% python3 -q
>>> import numpy as np
>>> np.set_printoptions(precision=2, suppress=True, linewidth=120, floatmode="fixed")
>>> mat = np.load("m.npy")
>>> print(mat)
[[6 0 0 0 0]
 [0 0 0 0 8]
 [0 6 0 0 0]
 [0 0 0 8 0]
 [0 0 8 0 0]]
>>> print(mat[:, 0] @ mat[:, 2])
0
>>> print(mat @ mat.T)
[[36  0  0  0  0]
 [ 0 64  0  0  0]
 [ 0  0 36  0  0]
 [ 0  0  0 64  0]
 [ 0  0  0  0 64]]
>>> print(np.linalg.pinv(mat))
[[0.17 0.00 0.00 0.00 0.00]
 [0.00 0.00 0.17 0.00 0.00]
 [0.00 0.00 0.00 0.00 0.12]
 [0.00 0.00 0.00 0.12 0.00]
 [0.00 0.12 0.00 0.00 0.00]]
>>> other = np.array([[-2, -3, 1],
...     [3, 1, 1],
...     [-4, 3, -5],
...     [-5, 4, -1],
...     [2, -5, 1],
...     [-3, 5, 0],
...     [-5, -4, 5],
...     [5, -2, -4]])
>>> m1 = other.T @ other
>>> print(m1)
[[117 -38 -17]
 [-38 105 -38]
 [-17 -38  70]]
>>> x = np.ones(3)
>>> for _ in range(4):
...     x = m1 @ x
...     x /= np.linalg.norm(x)
...     print(round(x @ m1 @ x, 2))
... 
71.79
120.35
133.46
140.05
>>> print(x)
[ 0.91 -0.37 -0.18]
>>> print(round(float(np.linalg.eigvalsh(m1)[-1]), 2))
151.72
>>> ev, V = np.linalg.eig(m1)
>>> print(np.sort(np.linalg.eigvals(np.linalg.inv(m1))))
[0.01 0.01 0.03]
>>> print(np.sort(np.linalg.eigvals(m1 @ m1)))
[  942.88 12007.00 23018.12]
>>> print(round(np.prod(ev), 2))
510481.0
>>> ev, V = np.linalg.eigh(m1)
>>> x = np.array([3, 2, -3])
>>> print(np.linalg.eigvalsh(m1[1:, 1:]))
[ 45.66 129.34]
>>> print((np.sign(V[:, -1].round(6)) == np.sign(V[0, -1].round(6))).astype(int))
[1 0 1]
>>> print(np.abs(m1).sum(axis=1).max(), np.round(np.abs(ev).max(), 2))
181 151.72
>>> print(x @ m1 @ x / (x @ x), round(ev[0], 2), round(float(ev[-1]), 2))
109.5 30.71 151.72
>>> print(V * np.sqrt(ev) @ V.T)
[[10.57 -2.00 -1.16]
 [-2.00  9.79 -2.27]
 [-1.16 -2.27  7.97]]
>>> print(V * np.maximum(ev, 0) @ V.T)
[[117.00 -38.00 -17.00]
 [-38.00 105.00 -38.00]
 [-17.00 -38.00  70.00]]
>>> u = np.array([1, -5, -7])
>>> other = m1 + np.outer(u, np.eye(3)[0])
>>> print(np.linalg.matrix_rank(np.linalg.inv(other) - np.linalg.inv(m1), tol=1e-8))
1
>>> print(other)
[[118.00 -38.00 -17.00]
 [-43.00 105.00 -38.00]
 [-24.00 -38.00  70.00]]
>>> q = m1.astype(float).copy()
>>> for j in range(3):
...     q[:, j] -= q[:, :j] @ (q[:, :j].T @ q[:, j])
...     q[:, j] /= np.linalg.norm(q[:, j])
... 
>>> print(q)
[[ 0.94  0.21  0.26]
 [-0.31  0.86  0.41]
 [-0.14 -0.47  0.87]]
>>> data = np.load("run12.npy")
>>> print(data)
[[ 3  4  5  6  7  8]
 [ 9 10 11 12 13 14]
 [15 16 17 18 19 20]
 [21 22 23 24 25 26]
 [27 28 29 30 31 32]
 [33 34 35 36 37 38]
 [39 40 41 42 43 44]
 [45 46 47 48 49 50]]
>>> U, sv, VT = np.linalg.svd(data)
>>> V = VT[:(sv > 1e-8).sum()]
>>> rng = np.random.default_rng(447)
>>> x = data[7] + 3 * data[6] + rng.integers(2) * np.eye(6)[5]
>>> print(x)
[162.00 166.00 170.00 174.00 178.00 182.00]
>>> print(np.linalg.matrix_rank(np.vstack([data, x])))
2
>>> print(np.allclose(V.T @ V @ x, x))
True
>>> cov = data.T @ data
>>> print(np.diag(cov))
[6120 6512 6920 7344 7784 8240]
>>> print(np.round(np.linalg.eigvalsh(cov)[::-1], 2) + 0)
[42890.39    29.61     0.00     0.00     0.00     0.00]
>>> print((data @ data.T).shape)
(8, 8)
>>> print(np.round(np.linalg.svd(data, compute_uv=False) ** 2, 2) + 0)
[42890.39    29.61     0.00     0.00     0.00     0.00]
>>> print(np.linalg.matrix_rank(cov))
2
>>> print(np.allclose(cov, cov.T))
True
>>> print(np.trace(cov), (data ** 2).sum())
42920 42920
>>> w1 = np.array([[-2, -1, 2, -3, -2],
...     [1, -2, 1, -1, 3],
...     [1, 1, -2, 2, 3],
...     [-1, 1, 0, 3, 0],
...     [1, 1, 1, -2, 1],
...     [0, 2, 1, -2, 1]])
>>> coef = np.array([0, -1, 2, 2, -1])
>>> act = np.maximum(data @ w1 + coef, 0)
>>> print(act)
[[  4  22  17   0  35]
 [  4  34  35   0  71]
 [  4  46  53   0 107]
 [  4  58  71   0 143]
 [  4  70  89   0 179]
 [  4  82 107   0 215]
 [  4  94 125   0 251]
 [  4 106 143   0 287]]
>>> print(np.linalg.matrix_rank(act))
2
>>> Z = np.array([[1, 2, 0], [2, 1, 1], [0, 1, 1], [1, 3, 1], [1, 2, 3]])
>>> print((act @ Z).round(6).argmax(axis=1))
[2 2 2 2 2 2 2 2]
>>> print(w1 @ Z)
[[ -9 -16  -8]
 [ -1   4   7]
 [  8  13  10]
 [  4   8   4]
 [  2   0   3]
 [  3  -1   4]]
>>> print(np.argsort(-np.linalg.norm(data, axis=0).round(6), kind="stable")[:3])
[5 4 3]
>>> print([round(float(x), 2) for x in np.linalg.svd(data, compute_uv=False)[:3]])
[207.1, 5.44, 0.0]
>>> print(np.round(np.linalg.norm(data, 2) / np.linalg.norm(data), 2))
1.0
>>> print(data @ np.linalg.pinv(data) @ data)
[[ 3.00  4.00  5.00  6.00  7.00  8.00]
 [ 9.00 10.00 11.00 12.00 13.00 14.00]
 [15.00 16.00 17.00 18.00 19.00 20.00]
 [21.00 22.00 23.00 24.00 25.00 26.00]
 [27.00 28.00 29.00 30.00 31.00 32.00]
 [33.00 34.00 35.00 36.00 37.00 38.00]
 [39.00 40.00 41.00 42.00 43.00 44.00]
 [45.00 46.00 47.00 48.00 49.00 50.00]]
>>> F = np.array([[-25, 8, -5, -5, -8, -8],
...     [20, -3, 4, -9, 0, 7],
...     [35, 1, 7, 2, -8, 7],
...     [30, 1, 6, 6, -1, 0]])
>>> print(round(np.linalg.norm(F[1] - F[0]), 2))
50.32
>>> print(round(float(np.linalg.norm(F, "nuc")), 2))
89.54
>>> print(round(float(np.linalg.norm(F[1], 1)), 2), np.round(np.linalg.norm(F[1], np.inf), 2))
43.0 20.0
>>> print(np.linalg.norm(F, axis=0))
[56.12  8.66 11.22 12.08 11.36 12.73]
>>> x = np.array([0, -2, 0, -2, 2, -3])
>>> print(F @ np.ones(6))
[-43.00  19.00  44.00  42.00]
>>> print(F @ np.eye(6)[0])
[-25.00  20.00  35.00  30.00]
>>> print((F @ x).argmax())
1
>>> print(np.einsum("ij,j->i", F, x))
[  2   3 -43 -16]
>>> print(F * x)
[[  0 -16   0  10 -16  24]
 [  0   6   0  18   0 -21]
 [  0  -2   0  -4 -16 -21]
 [  0  -2   0 -12  -2   0]]
>>> print(np.linalg.norm(F @ x) <= np.linalg.norm(F, 2) * np.linalg.norm(x) + 1e-9)
True
>>> print(np.sign((F @ x).round(6)))
[ 1  1 -1 -1]
